>>> import numpy as np
>>> np.set_printoptions(suppress=True, linewidth=120)
>>> rd = lambda a: np.round(a, 3) + 0
>>> X = np.load("case14.npy")
>>> print(rd(X))
[[0.333 0.    0.333 0.    0.    0.333]
 [0.2   0.4   0.2   0.    0.2   0.   ]
 [0.    0.    0.5   0.    0.    0.5  ]
 [0.25  0.25  0.    0.25  0.    0.25 ]
 [0.    0.333 0.    0.    0.333 0.333]
 [0.25  0.25  0.    0.    0.    0.5  ]]
>>> print(X.sum(axis=1))
[1. 1. 1. 1. 1. 1.]
>>> pr = np.eye(6)[1]
>>> for _ in range(5):
...     pr = pr @ X
...     print(pr.round(3))
... 
[0.2 0.4 0.2 0.  0.2 0. ]
[0.147 0.227 0.247 0.    0.147 0.233]
[0.153 0.198 0.218 0.    0.094 0.338]
[0.175 0.195 0.199 0.    0.071 0.36 ]
[0.187 0.192 0.197 0.    0.063 0.362]
>>> rng = np.random.default_rng(6043)
>>> idx = rng.permutation(6)
>>> print(idx)
[3 5 1 0 4 2]
>>> Y = X[idx][:, idx]
>>> print(rd(Y))
[[0.25  0.25  0.25  0.25  0.    0.   ]
 [0.    0.5   0.25  0.25  0.    0.   ]
 [0.    0.    0.4   0.2   0.2   0.2  ]
 [0.    0.333 0.    0.333 0.    0.333]
 [0.    0.333 0.333 0.    0.333 0.   ]
 [0.    0.5   0.    0.    0.    0.5  ]]
>>> print(rd(np.diag(Y)))
[0.25  0.5   0.4   0.333 0.333 0.5  ]
>>> print(np.allclose(Y, X))
False
>>> feats = np.loadtxt("a.csv", delimiter=",")
>>> print(feats)
[[ 1. -1. -1. -2. -2. -3.  2. -2. -3. -3.]
 [-1. -2.  3. -1. -1. -3.  2. -1. -1. -2.]
 [ 0.  0.  1.  2.  0.  2.  1.  2.  2.  0.]
 [ 0.  0.  3.  3.  1.  3.  0.  1.  3.  3.]
 [ 0.  0.  0.  2.  2.  0.  0.  1.  2.  1.]
 [ 0.  0.  2.  0.  3.  3.  1.  1.  1.  1.]
 [ 0.  0.  1.  3.  1.  2.  3.  2.  1.  2.]
 [ 0.  0.  1.  2.  3.  3.  2.  3.  2.  2.]
 [ 0.  0.  0.  1.  2.  1.  3.  3.  0.  2.]
 [ 0.  0.  2.  2.  3.  3.  0.  0.  1.  3.]]
>>> f, v = feats[5], feats[7]
>>> print(f @ f)
26.0
>>> print(f @ v)
29.0
>>> pr = (f @ v) / (f @ f) * f
>>> print(rd(np.linalg.norm(f + v) ** 2 + np.linalg.norm(f - v) ** 2))
140.0
>>> print(rd(v - pr))
[ 0.     0.    -1.231  2.    -0.346 -0.346  0.885  1.885  0.885  0.885]
>>> q, R = np.linalg.qr(feats)
>>> print(q.shape, R.shape)
(10, 10) (10, 10)
>>> print(rd(abs(R[0, 0])), rd(np.linalg.norm(feats[:, 0])))
1.414 1.414
>>> print(rd(q.T @ q))
[[1. 0. 0. 0. 0. 0. 0. 0. 0. 0.]
 [0. 1. 0. 0. 0. 0. 0. 0. 0. 0.]
 [0. 0. 1. 0. 0. 0. 0. 0. 0. 0.]
 [0. 0. 0. 1. 0. 0. 0. 0. 0. 0.]
 [0. 0. 0. 0. 1. 0. 0. 0. 0. 0.]
 [0. 0. 0. 0. 0. 1. 0. 0. 0. 0.]
 [0. 0. 0. 0. 0. 0. 1. 0. 0. 0.]
 [0. 0. 0. 0. 0. 0. 0. 1. 0. 0.]
 [0. 0. 0. 0. 0. 0. 0. 0. 1. 0.]
 [0. 0. 0. 0. 0. 0. 0. 0. 0. 1.]]
